$ python -q
>>> import numpy as np
>>> from numpy import linalg as LA
>>> np.set_printoptions(precision=2, suppress=True, linewidth=200, sign=" ")
>>> rnd = lambda a: np.round(a, 2) + 0
>>> J = np.loadtxt("x.csv", delimiter=",")
>>> J
array([[ -9.86,  -7.71,  -0.57,  -2.11,  -0.79,  -5.04,   0.06],
       [  4.13,   2.41,   1.27,   0.95,  -2.84,   1.38,  -2.24],
       [ -1.46, -13.22,  -3.06,   0.77,  -2.71,  -2.41,   0.67],
       [  4.75,   4.19,   6.32,   2.2 ,  -0.37,   0.08,   2.37],
       [-11.05,  -9.96,   2.05,  -0.34,  -0.82,   4.16,  -0.36],
       [  4.47,   5.63,  -2.02,  -0.61,  -0.64,   1.04,  -0.25],
       [ -5.43, -12.83,  -6.18,  -0.72,   2.73,  -2.31,   2.4 ],
       [ -3.41,  22.57,  -1.05,  -0.43,   3.49,  -3.72,  -1.03],
       [ -8.4 ,   2.33,   4.67,   1.  ,  -1.63,  -0.98,  -0.85],
       [ -4.99,  -2.18,   9.98,  -0.24,  -2.03,   6.64,  -2.81],
       [ 14.39,   3.32, -11.14,   1.24,   1.42,  -0.01,   0.78],
       [ -4.73,  -1.76,   2.67,   0.48,   3.18,  -2.83,   0.5 ],
       [ -5.48, -21.37,   1.76,  -0.01,  -0.77,  -3.68,   0.4 ],
       [ -0.11,  -9.36,  -3.69,  -0.07,   0.88,  -3.69,   2.15],
       [ -5.01,  -5.36,   8.18,  -0.71,  -2.73,  -3.15,   1.26],
       [-10.46,   3.09,   3.13,  -0.3 ,   2.54,   2.35,  -2.38],
       [ -4.84,  -8.63,  -1.24,   0.09,  -0.38,   0.13,  -0.33],
       [ -5.67, -14.47,   0.  ,  -0.31,   0.72,   0.61,   2.28],
       [ -1.74,  -0.54,  -2.93,  -0.31,  -1.32,  -0.78,   2.4 ],
       [  4.52,   6.87,   2.72,  -0.18,  -4.84,   3.8 ,  -2.17],
       [  1.3 ,  -0.37,  -0.1 ,   0.79,  -0.78,   9.68,   0.49],
       [ -6.31,   1.07,  -7.53,   1.12,  -1.08,   1.63,   1.51],
       [  1.22,  -3.16,   3.83,  -0.11,  -1.08,  -0.84,  -0.29],
       [  0.72,   3.88,  -2.74,  -0.02,  -0.88,   4.36,   1.31],
       [  6.23,  -6.94,  -3.63,   1.69,   0.17,   2.99,   2.72]])
>>> proj = J @ LA.solve(J.T @ J, J.T)
>>> rnd(np.diag(proj))
array([ 0.32,  0.24,  0.3 ,  0.53,  0.23,  0.09,  0.24,  0.45,  0.34,  0.33,  0.38,  0.22,  0.3 ,  0.11,  0.37,  0.32,  0.1 ,  0.19,  0.23,  0.32,  0.35,  0.52,  0.06,  0.2 ,  0.25])
>>> rnd(LA.eigvalsh(proj))
array([ 0.,  0.,  0.,  0.,  0.,  0.,  0.,  0.,  0.,  0.,  0.,  0.,  0.,  0.,  0.,  0.,  0.,  0.,  1.,  1.,  1.,  1.,  1.,  1.,  1.])
>>> LA.matrix_rank(np.eye(25) - proj)
np.int64(18)
>>> C = J[[14, 20]].astype(float)
>>> for _ in range(5):
...     idx = LA.norm(J[:, None] - C, axis=-1).argmin(axis=1)
...     C = np.array([J[idx == j].mean(axis=0) for j in range(2)])
... 
>>> idx
array([ 0,  1,  0,  1,  0,  1,  0,  1,  0,  0,  1,  0,  0,  0,  0,  0,  0,  0,  1,  1,  1,  1,  0,  1,  1])
>>> np.bincount(idx)
array([ 14,  11])
>>> np.abs(C[1] - C[0]).argmax()
np.int64(1)
>>> feats = np.load("data.npy")
>>> feats
array([[ 1,  1, -2,  1,  4,  3, -5, -3,  2, -3],
       [ 1,  1,  1, -2,  1,  4,  3, -5, -3,  2],
       [-2,  1,  1,  1, -2,  1,  4,  3, -5, -3],
       [ 1, -2,  1,  1,  1, -2,  1,  4,  3, -5],
       [ 4,  1, -2,  1,  1,  1, -2,  1,  4,  3],
       [ 3,  4,  1, -2,  1,  1,  1, -2,  1,  4],
       [-5,  3,  4,  1, -2,  1,  1,  1, -2,  1],
       [-3, -5,  3,  4,  1, -2,  1,  1,  1, -2],
       [ 2, -3, -5,  3,  4,  1, -2,  1,  1,  1],
       [-3,  2, -3, -5,  3,  4,  1, -2,  1,  1]])
>>> T = np.stack([feats, -1 * feats, feats[::-1]])
>>> np.einsum("bij,cij->bc", T, T)
array([[ 676, -676,   60],
       [-676,  676,  -60],
       [  60,  -60,  676]])
>>> T.sum(axis=0)
array([[-3,  2, -3, -5,  3,  4,  1, -2,  1,  1],
       [ 2, -3, -5,  3,  4,  1, -2,  1,  1,  1],
       [-3, -5,  3,  4,  1, -2,  1,  1,  1, -2],
       [-5,  3,  4,  1, -2,  1,  1,  1, -2,  1],
       [ 3,  4,  1, -2,  1,  1,  1, -2,  1,  4],
       [ 4,  1, -2,  1,  1,  1, -2,  1,  4,  3],
       [ 1, -2,  1,  1,  1, -2,  1,  4,  3, -5],
       [-2,  1,  1,  1, -2,  1,  4,  3, -5, -3],
       [ 1,  1,  1, -2,  1,  4,  3, -5, -3,  2],
       [ 1,  1, -2,  1,  4,  3, -5, -3,  2, -3]])
>>> rnd(LA.norm(T, axis=(1, 2)))
array([ 26.,  26.,  26.])
>>> (T @ feats.T).shape
(3, 10, 10)
>>> evals, V = LA.eigh(feats)
>>> x0 = np.array([-5, 4, 1, -1, -1, -3, -5, -1, -5, 3])
>>> rnd(LA.eigvalsh(feats[1:, 1:]))
array([-7.57, -6.54, -5.75, -1.8 , -1.27,  0.63,  4.58, 12.17, 14.54])
>>> x0 @ feats @ x0
np.int64(59)
>>> M2 = feats / np.sqrt((feats ** 2).mean(axis=1, keepdims=True))
>>> LA.matrix_rank(M2) == LA.matrix_rank(feats)
np.True_
>>> LA.matrix_rank(feats - feats.mean(axis=1, keepdims=True))
np.int64(9)
>>> M2 = np.array([[-1, 0, 0], [2, -1, -1], [1, -3, -1]])
>>> C = np.array([[-1, -3, 3], [3, 1, -1], [0, 0, -1]])
>>> data = np.block([[M2, np.zeros((3, 3))], [np.zeros((3, 3)), C]])
>>> data
array([[-1.,  0.,  0.,  0.,  0.,  0.],
       [ 2., -1., -1.,  0.,  0.,  0.],
       [ 1., -3., -1.,  0.,  0.,  0.],
       [ 0.,  0.,  0., -1., -3.,  3.],
       [ 0.,  0.,  0.,  3.,  1., -1.],
       [ 0.,  0.,  0.,  0.,  0., -1.]])
>>> x0 = np.array([-2, -2, -1, -1, -2, 1])
>>> target = data @ x0
>>> coef, lr = np.zeros(6), 1 / LA.norm(data, 2) ** 2
>>> for i in range(3):
...     coef -= lr * data.T @ (data @ coef - target)
...     if i % 1 == 0: print(i, round(LA.norm(data @ coef - target), 2))
... 
0 4.19
1 3.61
2 3.22
>>> rnd(LA.cond(data))
np.float64(15.93)
>>> r0 = np.array([0, 0, -1, 0, -2, 1])
>>> M2 = data + np.outer(r0, np.eye(6)[3])
>>> LA.matrix_rank(M2 - data)
np.int64(1)
>>> M2
array([[-1.,  0.,  0.,  0.,  0.,  0.],
       [ 2., -1., -1.,  0.,  0.,  0.],
       [ 1., -3., -1., -1.,  0.,  0.],
       [ 0.,  0.,  0., -1., -3.,  3.],
       [ 0.,  0.,  0.,  1.,  1., -1.],
       [ 0.,  0.,  0.,  1.,  0., -1.]])
>>> LA.matrix_rank(LA.inv(M2) - LA.inv(data), tol=1e-8)
np.int64(1)
>>> (LA.matrix_power((data != 0) + (data.T != 0) + np.eye(6), 6) > 0).astype(int)
array([[ 1,  1,  1,  0,  0,  0],
       [ 1,  1,  1,  0,  0,  0],
       [ 1,  1,  1,  0,  0,  0],
       [ 0,  0,  0,  1,  1,  1],
       [ 0,  0,  0,  1,  1,  1],
       [ 0,  0,  0,  1,  1,  1]])
>>> (data != 0).astype(int)
array([[ 1,  0,  0,  0,  0,  0],
       [ 1,  1,  1,  0,  0,  0],
       [ 1,  1,  1,  0,  0,  0],
       [ 0,  0,  0,  1,  1,  1],
       [ 0,  0,  0,  1,  1,  1],
       [ 0,  0,  0,  0,  0,  1]])
>>> np.flatnonzero(LA.matrix_power((data != 0) + (data.T != 0) + np.eye(6), 6)[5])
array([ 3,  4,  5])
>>> rnd(LA.det(data))
np.float64(-16.0)
>>> M2 = data / LA.norm(data, axis=1, keepdims=True)
>>> C2 = M2 @ M2.T
>>> (np.abs(C2) > 0.9).astype(int)
array([[ 1,  0,  0,  0,  0,  0],
       [ 0,  1,  0,  0,  0,  0],
       [ 0,  0,  1,  0,  0,  0],
       [ 0,  0,  0,  1,  0,  0],
       [ 0,  0,  0,  0,  1,  0],
       [ 0,  0,  0,  0,  0,  1]])
>>> np.argwhere(np.triu(np.abs(C2) > 0.95, 1))
array([], shape=(0, 2), dtype=int64)
>>> np.degrees(np.arccos(np.clip(C2[5, 0], -1, 1)))
np.float64(90.0)
